% python3 -q
>>> import numpy as np
>>> np.set_printoptions(precision=2, suppress=True, linewidth=120)
>>> rd = lambda a: np.round(a, 2) + 0
>>> data = np.loadtxt("w.csv", delimiter=",")
>>> data
array([[-3.,  0.,  0.,  0.],
       [ 0., -3.,  0.,  0.],
       [ 0.,  0.,  5.,  0.],
       [ 0.,  0.,  0.,  0.]])
>>> rd(np.sort(np.linalg.eigvals(data)))
array([-3., -3.,  0.,  5.])
>>> np.prod(np.diag(data)), rd(np.linalg.det(data))
(np.float64(0.0), np.float64(0.0))
>>> try:
...     np.linalg.inv(data)
... except np.linalg.LinAlgError as e:
...     print(e)
... 
Singular matrix
>>> data @ data
array([[ 9.,  0.,  0.,  0.],
       [ 0.,  9.,  0.,  0.],
       [ 0.,  0., 25.,  0.],
       [ 0.,  0.,  0.,  0.]])
>>> U, sigma, Vt = np.linalg.svd(data)
>>> np.argmax(sigma[:-1] / (sigma[1:] + 1e-6)) + 1
np.int64(3)
>>> out = U[:, :3] @ np.diag(sigma[:3]) @ Vt[:3]
>>> rd(np.linalg.norm(data - out) / np.linalg.norm(data))
np.float64(0.0)
>>> np.abs(data - out).max()
np.float64(0.0)
>>> np.linalg.matrix_rank(data, rtol=0.05)
np.int64(3)
>>> out
array([[-3.,  0.,  0.,  0.],
       [ 0., -3.,  0.,  0.],
       [ 0.,  0.,  5.,  0.],
       [ 0.,  0.,  0.,  0.]])
>>> vals, vecs = np.linalg.eigh(data)
>>> vec = np.array([-2, -3, 3, -3])
>>> vecs * np.maximum(vals, 0) @ vecs.T
array([[0., 0., 0., 0.],
       [0., 0., 0., 0.],
       [0., 0., 5., 0.],
       [0., 0., 0., 0.]])
>>> rd(vec @ data @ vec / (vec @ vec)), vals[0], vals[-1]
(np.float64(0.19), np.float64(-3.0), np.float64(5.0))
>>> vec @ data @ vec
np.float64(6.0)
>>> (np.sign(vecs[:, -1].round(6)) == np.sign(vecs[0, -1].round(6))).astype(int)
array([1, 1, 0, 1])
>>> rd(np.linalg.eigvalsh(data[1:, 1:]))
array([-3.,  0.,  5.])
>>> vals, vecs = np.linalg.eigvalsh(data)
Traceback (most recent call last):
  File "<python-input-23>", line 1, in <module>
    vals, vecs = np.linalg.eigvalsh(data)
    ^^^^^^^^^^
ValueError: too many values to unpack (expected 2)
>>> vals, vecs = np.linalg.eigh(data)
>>> np.unique(vals.round(6) + 0, return_counts=True)[1]
array([2, 1, 1])
>>> vals.sum(), np.trace(data)
(np.float64(-1.0), np.float64(-1.0))
>>> vecs.T @ data @ vecs
array([[-3.,  0.,  0.,  0.],
       [ 0., -3.,  0.,  0.],
       [ 0.,  0.,  0.,  0.],
       [ 0.,  0.,  0.,  5.]])
>>> np.abs(vecs[:, -1])
array([0., 0., 1., 0.])
>>> vecs.T @ vecs
array([[1., 0., 0., 0.],
       [0., 1., 0., 0.],
       [0., 0., 1., 0.],
       [0., 0., 0., 1.]])
>>> E = np.loadtxt("sample15.csv", delimiter=",")
>>> print(E)
[[-3.  2. -1.]
 [-6.  0. -2.]
 [-3.  2. -1.]
 [ 0. -1.  0.]
 [ 0. -2.  0.]
 [ 0.  0.  0.]]
>>> # looks like rank 2
>>> U, sigma, Vt = np.linalg.svd(E, full_matrices=False)
>>> rd(np.sqrt((sigma ** 2).sum())), rd(np.linalg.norm(E))
(np.float64(8.54), np.float64(8.54))
>>> U.shape, sigma.shape, Vt.shape
((6, 3), (3,), (3, 3))
>>> rd(np.abs(Vt[0]))
array([0.92, 0.24, 0.31])
>>> print(np.abs(U[:, 0]).round(6).argmax())
1
>>> rd(U.T @ U)
array([[1., 0., 0.],
       [0., 1., 0.],
       [0., 0., 1.]])
>>> np.allclose(U * sigma @ Vt, E)
True
>>> rd(np.cumsum(sigma ** 2) / np.sum(sigma ** 2))
array([0.87, 1.  , 1.  ])
>>> m1 = np.load("a.npy")
>>> print(rd(m1))
[[ 0.03 -0.22 -0.13  0.02]
 [-0.22  1.05  0.89 -0.82]
 [-0.13  0.89  0.56 -0.2 ]
 [ 0.02 -0.82 -0.2  -0.64]]
>>> rd(np.linalg.norm(m1, 2) / np.linalg.norm(m1))
np.float64(0.89)
>>> np.linalg.matrix_rank(m1, rtol=0.1)
np.int64(2)
>>> np.linalg.cond(m1) > 100
np.True_
>>> np.argsort(-np.linalg.norm(m1, axis=0).round(6), kind="stable")[:3]
array([1, 2, 3])
>>> [round(float(np.linalg.det(m1[:i, :i])), 2) + 0 for i in range(1, 5)]
[0.03, -0.02, 0.0, 0.0]
>>> rd(np.linalg.eigvalsh(m1).min())
np.float64(-1.0)
>>> print(rd(np.linalg.norm(E, 1)), rd(np.linalg.norm(E, np.inf)))
12.0 8.0
>>> print(rd(np.linalg.norm(E, 2)))
7.95
>>> rd(np.linalg.norm(E, axis=0))
array([7.35, 3.61, 2.45])
>>> rd(np.linalg.norm(E) ** 2 / np.linalg.norm(E, 2) ** 2)
np.float64(1.16)
>>> U, sigma, Vt = np.linalg.svd(m1)
>>> rd(sigma)
array([2., 1., 0., 0.])
>>> np.argmax(sigma[:-1] / (sigma[1:] + 1e-6)) + 1
np.int64(2)
>>> out = U[:, :2] @ np.diag(sigma[:2]) @ Vt[:2]
>>> rd(np.linalg.norm(m1 - out) / np.linalg.norm(m1))
np.float64(0.0)
>>> np.linalg.matrix_rank(m1, rtol=0.05)
np.int64(2)
>>> rd(np.abs(m1 - out).max())
np.float64(0.0)
>>> rd(out)
array([[ 0.03, -0.22, -0.13,  0.02],
       [-0.22,  1.05,  0.89, -0.82],
       [-0.13,  0.89,  0.56, -0.2 ],
       [ 0.02, -0.82, -0.2 , -0.64]])
>>> rd(np.linalg.norm(m1 - out, 2)), rd(sigma[2])
(np.float64(0.0), np.float64(0.0))
>>> mat = np.load("m.npy")
>>> mat
array([[ 1, -1,  1, -1, -1,  1, -1,  1],
       [ 1, -1, -1,  1,  1, -1, -1,  1],
       [ 1, -1, -1,  1, -1,  1,  1, -1]])
>>> out = mat / np.linalg.norm(mat, axis=1)
Traceback (most recent call last):
  File "<python-input-64>", line 1, in <module>
    out = mat / np.linalg.norm(mat, axis=1)
          ~~~~^~~~~~~~~~~~~~~~~~~~~~~~~~~~~
ValueError: operands could not be broadcast together with shapes (3,8) (3,) 
>>> out = mat / np.linalg.norm(mat, axis=1, keepdims=True)
>>> cov = out @ out.T
>>> rd(np.linalg.norm(out, axis=1))
array([1., 1., 1.])
>>> print(rd(cov))
[[1. 0. 0.]
 [0. 1. 0.]
 [0. 0. 1.]]
>>> T = np.stack([mat, 4 * mat, mat[::-1]])
>>> np.einsum("bij,cij->bc", T, T)
array([[ 24,  96,   8],
       [ 96, 384,  32],
       [  8,  32,  24]])
>>> np.linalg.matrix_rank(T.reshape(3, -1))
np.int64(2)
>>> T.sum(axis=0)
array([[ 6, -6,  4, -4, -6,  6, -4,  4],
       [ 6, -6, -6,  6,  6, -6, -6,  6],
       [ 6, -6, -4,  4, -6,  6,  4, -4]])
>>> def softmax(z):
...     e = np.exp(z - z.max(axis=-1, keepdims=True))
...     return e / e.sum(axis=-1, keepdims=True)
... 
>>> print(rd(softmax(mat).sum(axis=1)))
[1. 1. 1.]
>>> print(rd(softmax(10 * mat[1])))
[0.25 0.   0.   0.25 0.25 0.   0.   0.25]
>>> scores = mat @ mat.T / np.sqrt(8)
>>> softmax(scores).round(6).argmax(axis=1)
array([0, 1, 2])
>>> rd(softmax(scores + np.triu(np.full(scores.shape, -np.inf), 1)))
array([[1.  , 0.  , 0.  ],
       [0.06, 0.94, 0.  ],
       [0.05, 0.05, 0.89]])
>>> W0 = np.loadtxt("block3.csv", delimiter=",")
>>> W0
array([[-1.,  0., -1.,  2.,  0.,  2.],
       [-2.,  2., -1.,  4., -4.,  2.],
       [-1., -2., -1.,  2.,  4.,  2.],
       [ 1.,  0.,  1., -1.,  0., -1.],
       [ 2., -2.,  1., -2.,  2., -1.],
       [ 1.,  2.,  1., -1., -2., -1.]])
>>> th = np.radians(30)
>>> Rm = np.eye(6)
>>> Rm[5, 5] = Rm[3, 3] = np.cos(th)
>>> Rm[5, 3], Rm[3, 5] = -np.sin(th), np.sin(th)
>>> print(rd(Rm))
[[ 1.    0.    0.    0.    0.    0.  ]
 [ 0.    1.    0.    0.    0.    0.  ]
 [ 0.    0.    1.    0.    0.    0.  ]
 [ 0.    0.    0.    0.87  0.    0.5 ]
 [ 0.    0.    0.    0.    1.    0.  ]
 [ 0.    0.    0.   -0.5   0.    0.87]]
>>> out = W0 @ Rm.T
>>> rd(np.linalg.svd(W0, compute_uv=False)), rd(np.linalg.svd(out, compute_uv=False))
(array([8.33, 6.83, 1.22, 1.  , 0.63, 0.09]), array([8.33, 6.83, 1.22, 1.  , 0.63, 0.09]))
